$ python -q
>>> import numpy as np
>>> from numpy import linalg as LA
>>> np.set_printoptions(precision=2, suppress=True, linewidth=200)
>>> m1 = np.array([[-5.0, -2.0, -2.0, 5.0, 0.0],
...     [2.0, -3.0, 0.0, -5.0, 0.0],
...     [5.0, -2.0, 3.0, -4.0, 0.0],
...     [-5.0, 5.0, 4.0, 3.0, 0.0],
...     [0.0, 0.0, 0.0, 0.0, 1.0]])
>>> r0 = np.array([4, 3])
>>> np.polyval(r0, m1[4])
array([3., 3., 3., 3., 7.])
>>> np.convolve(m1[4], r0)
array([0., 0., 0., 0., 4., 3.])
>>> np.array([np.convolve(row, r0, "same") for row in m1])
array([[-20., -23., -14.,  14.,  15.],
       [  8.,  -6.,  -9., -20., -15.],
       [ 20.,   7.,   6.,  -7., -12.],
       [-20.,   5.,  31.,  24.,   9.],
       [  0.,   0.,   0.,   0.,   4.]])
>>> np.cross(m1[4, :3], m1[3, :3])
array([ 0., -0.,  0.])
>>> G = m1.T @ m1
>>> LA.matrix_rank(G)
np.int64(5)
>>> np.allclose(G, G.T)
True
>>> np.trace(G), (m1 ** 2).sum()
(np.float64(226.0), np.float64(226.0))
>>> round(float(LA.norm(m1[3], 1)), 2), round(float(LA.norm(m1[3], np.inf)), 2)
(17.0, 5.0)
>>> LA.norm(m1, axis=1).argmax()
np.int64(3)
>>> LA.norm(m1, axis=0)
array([8.89, 6.48, 5.39, 8.66, 1.  ])
>>> LA.norm(m1, axis=1)
array([7.62, 6.16, 7.35, 8.66, 1.  ])
>>> proj = np.triu(np.array([[1, 2, 2, 1, 1],
...     [1, 0, 2, 1, 0],
...     [0, 1, 3, 1, 0],
...     [1, 3, 1, 1, 0],
...     [2, 3, 3, 1, 0]]), 1) + np.eye(5)
>>> out = proj @ m1 @ LA.inv(proj)
>>> round(float(LA.det(out)), 2)
-621.0
>>> arr = np.load("data.npy")
>>> arr
array([[ 2.82,  1.74,  1.7 , -0.1 ,  1.92, -0.59],
       [-0.02,  2.66, -2.57, -2.17, -0.03, -0.1 ],
       [-1.34, -0.18,  1.5 , -1.42,  2.65,  1.35],
       [ 0.3 ,  3.34,  1.08,  1.32, -1.33,  2.05],
       [-1.68,  0.84,  1.57, -1.52, -1.27, -2.09]])
>>> out = np.array([[4, 0, 3], [5, 5, 2], [0, 1, 5], [2, 3, 4], [0, 4, 2], [5, 4, 3]])
>>> LA.matrix_rank(arr @ out)
np.int64(3)
>>> LA.matrix_rank(np.vstack([arr, out.T]))
np.int64(6)
>>> np.vstack([arr, out.T]).shape
(8, 6)
>>> np.einsum("ij->j", arr)
array([ 0.08,  8.4 ,  3.28, -3.89,  1.94,  0.62])
>>> Uu, sig, Vh = LA.svd(arr, full_matrices=False)
>>> np.round(Uu.T @ Uu, 2) + 0
array([[1., 0., 0., 0., 0.],
       [0., 1., 0., 0., 0.],
       [0., 0., 1., 0., 0.],
       [0., 0., 0., 1., 0.],
       [0., 0., 0., 0., 1.]])
>>> sig
array([5.  , 4.5 , 4.05, 3.64, 3.28])
>>> vec = np.array([-2, -1, 0, 3, 0, -1])
>>> h = np.maximum(arr @ vec, 0)
>>> np.maximum(arr @ (3 * vec), 0)
array([0.  , 0.  , 0.  , 0.  , 0.15])
>>> h
array([0.  , 0.  , 0.  , 0.  , 0.05])
>>> np.flatnonzero(h > 1e-9)
array([4])
>>> arr.T @ h
array([-0.08,  0.04,  0.08, -0.08, -0.06, -0.1 ])
>>> LA.norm(arr, axis=1)
array([4.23, 4.29, 3.87, 4.49, 3.78])
>>> round(float(LA.norm(arr[0], 1)), 2), round(float(LA.norm(arr[0], np.inf)), 2)
(8.87, 2.82)
>>> round(LA.norm(arr, 2), 2)
np.float64(5.0)
>>> out = arr / LA.norm(arr, axis=1, keepdims=True)
>>> G = out @ out.T
>>> np.argwhere(np.triu(np.abs(G) > 0.95, 1))
array([], shape=(0, 2), dtype=int64)
>>> round(float(np.degrees(np.arccos(np.clip(G[4, 1], -1, 1)))), 2)
83.7
>>> E = np.loadtxt("dump.csv", delimiter=",")
>>> E
array([[  0.5 ,  -6.61,   9.7 ,  -7.91,   5.07,  -6.52,  -4.97,  -5.18,   8.82,  -1.38],
       [ -3.7 ,  -1.88,  11.26,   0.79,  -7.42,  -7.1 ,  -7.01,  -7.76,   6.23,  -1.32],
       [  5.19,  -2.8 ,  -6.91,  -7.27,  13.61,   4.03,   5.14,   5.95,  -1.09,   0.62],
       [  5.11,  -2.19,  -7.72,  -6.52,  13.07,   4.58,   5.54,   6.37,  -1.86,   0.74],
       [ -2.45,   7.25,  -6.46,  10.17,  -9.92,   4.58,   2.71,   2.59,  -7.85,   1.06],
       [ -2.35,   7.25,  -6.65,  10.09,  -9.7 ,   4.7 ,   2.84,   2.74,  -7.93,   1.08],
       [ -0.6 ,  -5.83,  10.87,  -6.15,   2.06,  -7.18,  -5.91,  -6.28,   8.8 ,  -1.47],
       [ -2.71,  -3.5 ,  11.72,  -1.84,  -4.18,  -7.51,  -6.96,  -7.62,   7.56,  -1.45],
       [ -4.13,   6.73,  -1.89,  10.9 , -13.48,   1.72,  -0.19,  -0.63,  -5.48,   0.53],
       [ -4.44,  -0.26,  10.24,   3.2 , -10.07,  -6.33,  -6.68,  -7.49,   4.67,  -1.13],
       [  4.85,  -0.98,  -9.11,  -4.94,  11.74,   5.53,   6.2 ,   7.03,  -3.31,   0.95],
       [ -1.62,   7.1 ,  -8.04,   9.34,  -7.92,   5.54,   3.78,   3.81,  -8.44,   1.22],
       [  2.81,   3.35, -11.71,   1.59,   4.5 ,   7.49,   6.99,   7.65,  -7.45,   1.44],
       [ -4.79,   0.8 ,   9.3 ,   4.68, -11.51,  -5.67,  -6.28,  -7.12,   3.52,  -0.98],
       [ -0.93,   6.83,  -9.12,   8.5 ,  -6.18,   6.18,   4.55,   4.69,  -8.73,   1.33],
       [ -4.63,   6.15,   0.18,  10.63, -14.29,   0.39,  -1.42,  -1.99,  -4.17,   0.27],
       [ -5.23,   3.73,   5.47,   8.36, -14.25,  -3.07,  -4.39,  -5.17,  -0.18,  -0.42],
       [  4.21,  -6.66,   1.58, -10.88,  13.63,  -1.52,   0.37,   0.84,   5.3 ,  -0.49],
       [ -1.53,   7.07,  -8.2 ,   9.24,  -7.7 ,   5.63,   3.89,   3.93,  -8.49,   1.24],
       [  3.88,   1.52, -11.08,  -1.33,   8.05,   6.95,   6.96,   7.74,  -5.91,   1.29],
       [ -5.23,   3.38,   6.03,   7.96, -14.04,  -3.44,  -4.69,  -5.48,   0.31,  -0.5 ],
       [  4.97,  -5.42,  -2.13, -10.07,  14.65,   0.87,   2.55,   3.21,   2.82,  -0.03],
       [ -0.84,  -5.62,  11.06,  -5.73,   1.38,  -7.28,  -6.08,  -6.49,   8.74,  -1.48],
       [  2.77,   3.42, -11.71,   1.7 ,   4.36,   7.5 ,   6.98,   7.64,  -7.5 ,   1.45],
       [  5.2 ,  -4.28,  -4.5 ,  -8.97,  14.51,   2.42,   3.87,   4.62,   0.99,   0.29],
       [ -5.23,   3.53,   5.8 ,   8.13, -14.14,  -3.28,  -4.56,  -5.35,   0.1 ,  -0.47],
       [  4.66,  -6.09,  -0.34, -10.59,  14.33,  -0.29,   1.52,   2.09,   4.06,  -0.25],
       [ -4.65,   6.11,   0.3 ,  10.6 , -14.32,   0.32,  -1.49,  -2.06,  -4.09,   0.26],
       [  0.06,   6.25, -10.35,   7.05,  -3.56,   6.89,   5.48,   5.77,  -8.86,   1.43],
       [  1.53,   4.95, -11.49,   4.42,   0.6 ,   7.49,   6.5 ,   7.01,  -8.46,   1.5 ],
       [  5.08,  -2.01,  -7.95,  -6.28,  12.88,   4.74,   5.66,   6.49,  -2.1 ,   0.78],
       [  0.93,  -6.83,   9.12,  -8.5 ,   6.18,  -6.18,  -4.55,  -4.69,   8.73,  -1.33],
       [  1.48,   5.01, -11.46,   4.53,   0.44,   7.48,   6.47,   6.97,  -8.49,   1.5 ],
       [ -3.89,   6.91,  -2.7 ,  10.91, -13.03,   2.23,   0.31,  -0.08,  -5.96,   0.63]])
>>> W2 = E[[14, 9]].astype(float)
>>> for _ in range(5):
...     idx = LA.norm(E[:, None] - W2, axis=-1).argmin(axis=1)
...     W2 = np.array([E[idx == j].mean(axis=0) for j in range(2)])
... 
>>> idx
array([1, 1, 0, 0, 0, 0, 1, 1, 0, 1, 0, 0, 0, 1, 0, 0, 1, 1, 0, 0, 1, 0, 1, 0, 0, 1, 1, 0, 0, 0, 0, 1, 0, 0])
>>> W2[1] - W2[0]
array([-2.53, -5.7 , 14.91, -4.48, -2.45, -9.66, -8.6 , -9.31, 10.48, -1.91])
>>> G = E.T @ E
>>> np.round(LA.eigvalsh(G)[::-1], 2) + 0
array([6854.95, 6745.05,    0.  ,    0.  ,    0.  ,    0.  ,    0.  ,    0.  ,    0.  ,    0.  ])
>>> np.diag(G)
array([ 469.29,  891.13, 2333.51, 2023.08, 3683.42,  967.78,  842.33, 1027.69, 1323.92,   37.85])
>>> np.round(LA.svd(E, compute_uv=False) ** 2, 2) + 0
array([6854.95, 6745.05,    0.  ,    0.  ,    0.  ,    0.  ,    0.  ,    0.  ,    0.  ,    0.  ])
>>> np.round(np.trace(G), 2), round((E ** 2).sum(), 2)
(np.float64(13600.0), np.float64(13600.0))
>>> LA.matrix_rank(G)
np.int64(2)
>>> np.allclose(G, G.T)
True
>>> (E @ E.T).shape
(34, 34)
>>> def softmax(z):
...     e = np.exp(z - z.max(axis=-1, keepdims=True))
...     return e / e.sum(axis=-1, keepdims=True)
... 
>>> softmax(arr).sum(axis=1)
array([1., 1., 1., 1., 1.])
>>> scores = arr @ arr.T / np.sqrt(6)
>>> np.round(softmax(scores), 2) + 0
array([[0.99, 0.  , 0.  , 0.  , 0.  ],
       [0.  , 1.  , 0.  , 0.  , 0.  ],
       [0.01, 0.  , 0.99, 0.  , 0.  ],
       [0.  , 0.  , 0.  , 1.  , 0.  ],
       [0.  , 0.01, 0.  , 0.  , 0.99]])
>>> softmax(scores)[1] @ arr
array([-0.02,  2.66, -2.55, -2.16, -0.03, -0.1 ])
>>> r0, v = E[30], E[17]
>>> np.round(r0 @ v, 2)
np.float64(254.86)
>>> np.round(r0 @ r0, 2)
np.float64(400.0)
>>> p = (r0 @ v) / (r0 @ r0) * r0
>>> v - p
array([ 0.97, -5.38,  6.65, -6.88,  5.42, -4.54, -3.23, -3.3 ,  6.63, -0.99])
>>> round(float(LA.norm(E, 2) / LA.norm(E)), 2)
0.71
>>> np.argsort(-LA.norm(E, axis=0).round(6), kind="stable")[:3]
array([4, 2, 3])
>>> LA.cond(E) > 100
np.True_
>>> X = np.load("a.npy")
>>> X
array([[0.15, 0.07, 0.18, 0.07, 0.21, 0.1 , 0.1 , 0.15],
       [0.07, 0.03, 0.08, 0.03, 0.1 , 0.04, 0.04, 0.07],
       [0.18, 0.08, 0.22, 0.08, 0.25, 0.12, 0.12, 0.18],
       [0.07, 0.03, 0.08, 0.03, 0.1 , 0.04, 0.04, 0.07],
       [0.21, 0.1 , 0.25, 0.1 , 0.29, 0.13, 0.13, 0.21],
       [0.1 , 0.04, 0.12, 0.04, 0.13, 0.06, 0.06, 0.1 ],
       [0.1 , 0.04, 0.12, 0.04, 0.13, 0.06, 0.06, 0.1 ],
       [0.15, 0.07, 0.18, 0.07, 0.21, 0.1 , 0.1 , 0.15]])
>>> Uu, sig, Vh = LA.svd(X)
>>> evecs = Vh[:(sig > 1e-8).sum()]
>>> rng = np.random.default_rng(871)
>>> vec = X[4] + 5 * X[5] + rng.integers(2) * np.eye(8)[6]
>>> vec
array([0.7 , 0.32, 0.83, 0.32, 0.96, 0.45, 0.45, 0.7 ])
>>> np.allclose(evecs.T @ evecs @ vec, vec)
True
>>> out = np.array([[-1, -2, -1],
...     [2, 1, 0],
...     [1, 1, -2],
...     [2, -2, -2],
...     [-1, -1, -2],
...     [1, 0, 0],
...     [1, 1, 0],
...     [2, 2, 1]])
>>> np.round(np.einsum("ik,kj->ji", X, out), 2) + 0
array([[ 0.6 ,  0.27,  0.71,  0.27,  0.82,  0.38,  0.38,  0.6 ],
       [ 0.  ,  0.  ,  0.  ,  0.  ,  0.  ,  0.  ,  0.  ,  0.  ],
       [-0.93, -0.42, -1.09, -0.42, -1.26, -0.59, -0.59, -0.93]])
>>> np.einsum("ij->j", X)
array([1.04, 0.47, 1.23, 0.47, 1.42, 0.66, 0.66, 1.04])
>>> np.round(X @ out, 2) + 0
array([[ 0.6 ,  0.  , -0.93],
       [ 0.27,  0.  , -0.42],
       [ 0.71,  0.  , -1.09],
       [ 0.27,  0.  , -0.42],
       [ 0.82,  0.  , -1.26],
       [ 0.38,  0.  , -0.59],
       [ 0.38,  0.  , -0.59],
       [ 0.6 ,  0.  , -0.93]])
>>> LA.matrix_rank(np.vstack([X, out.T]))
np.int64(4)
>>> vec = np.array([2, 0, 2, 0, 0, 1, 0, 1])
>>> round((vec - X @ vec) @ (X @ vec), 2)
np.float64(0.0)
>>> X @ vec
array([0.93, 0.42, 1.09, 0.42, 1.26, 0.59, 0.59, 0.93])
>>> feats = np.loadtxt("test17.csv", delimiter=",")
>>> feats
array([[ 0.,  0.,  0.,  0.],
       [ 0.,  4.,  0.,  0.],
       [ 0.,  7.,  0.,  0.],
       [ 6.,  0.,  6.,  0.],
       [ 0., 19.,  9.,  9.],
       [ 0.,  0.,  0.,  0.],
       [12., 19., 26., 13.],
       [ 2.,  2., 14.,  0.],
       [ 0.,  0.,  0.,  0.],
       [ 0.,  0.,  0.,  0.],
       [ 0.,  1.,  3.,  0.],
       [ 4.,  1.,  6.,  4.],
       [ 0.,  0.,  0.,  0.],
       [ 0.,  2.,  0.,  0.],
       [ 0.,  0.,  0.,  0.],
       [ 0.,  0.,  0.,  0.],
       [ 0., 21.,  9.,  6.],
       [ 4.,  0., 10.,  0.],
       [ 0.,  0.,  0.,  0.],
       [12.,  0., 12.,  6.],
       [ 0.,  0.,  0.,  0.],
       [ 0.,  0.,  0.,  0.],
       [ 6.,  0.,  2.,  7.],
       [ 0.,  0.,  0.,  0.],
       [ 0.,  4., 13.,  0.],
       [ 5.,  0.,  7.,  0.],
       [ 0.,  0.,  0.,  0.],
       [ 2.,  0., 10.,  0.],
       [ 0.,  0.,  5.,  0.],
       [ 0.,  0.,  0.,  0.],
       [ 0., 11.,  0.,  5.],
       [ 0.,  0.,  3.,  0.],
       [10.,  0.,  6.,  0.],
       [ 0.,  1.,  0.,  0.],
       [ 0.,  0.,  0.,  0.],
       [ 0.,  0.,  0.,  0.],
       [ 0., 18., 16.,  6.],
       [ 0.,  9., 12.,  0.]])
>>> idx = feats[:, 1] > np.median(feats[:, 1])
>>> r0 = feats[idx].mean(axis=0) - feats[~idx].mean(axis=0)
>>> ((feats - feats.mean(axis=0)) @ r0 > 0).astype(int)
array([0, 0, 1, 0, 1, 0, 1, 1, 0, 0, 0, 0, 0, 0, 0, 0, 1, 0, 0, 1, 0, 0, 0, 0, 1, 0, 0, 0, 0, 0, 1, 0, 0, 0, 0, 0, 1, 1])
>>> idx.astype(int)
array([0, 1, 1, 0, 1, 0, 1, 1, 0, 0, 1, 1, 0, 1, 0, 0, 1, 0, 0, 0, 0, 0, 0, 0, 1, 0, 0, 0, 0, 0, 1, 0, 0, 1, 0, 0, 1, 1])
>>> np.argsort(-np.abs(r0).round(6), kind="stable")
array([1, 2, 3, 0])
>>> r0
array([-0.59,  8.5 ,  5.17,  2.53])
>>> np.round((((feats - feats.mean(axis=0)) @ r0 > 0) == idx).mean(), 2)
np.float64(0.84)
>>> vec = np.array([4, 6, 9, 2])
>>> y = feats @ vec
>>> np.round(LA.pinv(feats) @ feats, 2) + 0
array([[1., 0., 0., 0.],
       [0., 1., 0., 0.],
       [0., 0., 1., 0.],
       [0., 0., 0., 1.]])
>>> LA.lstsq(feats, y)[0]
array([4., 6., 9., 2.])
>>> y = y + 0.05 * rng.normal(size=38)
>>> y.round(2) + 0
array([  0.01,  24.  ,  42.1 ,  78.01, 213.01,  -0.07, 421.93, 146.07,   0.01,  -0.02,  33.02,  84.03,  -0.08,  11.97,   0.  ,   0.02, 218.95, 105.92,   0.05, 168.03,   0.09,  -0.01,  56.  ,   0.05,
       140.99,  83.  ,  -0.03,  97.97,  45.03,   0.08,  76.04,  26.97,  94.02,   6.05,  -0.02,   0.05, 264.04, 162.01])
>>> beta, *_ = LA.lstsq(feats, y)
>>> beta.round()
array([4., 6., 9., 2.])
>>> [round(float(LA.norm(LA.solve(feats.T @ feats + lam * np.eye(4), feats.T @ y))), 2) for lam in (0, 1, 10, 100)]
[11.7, 11.7, 11.65, 11.32]
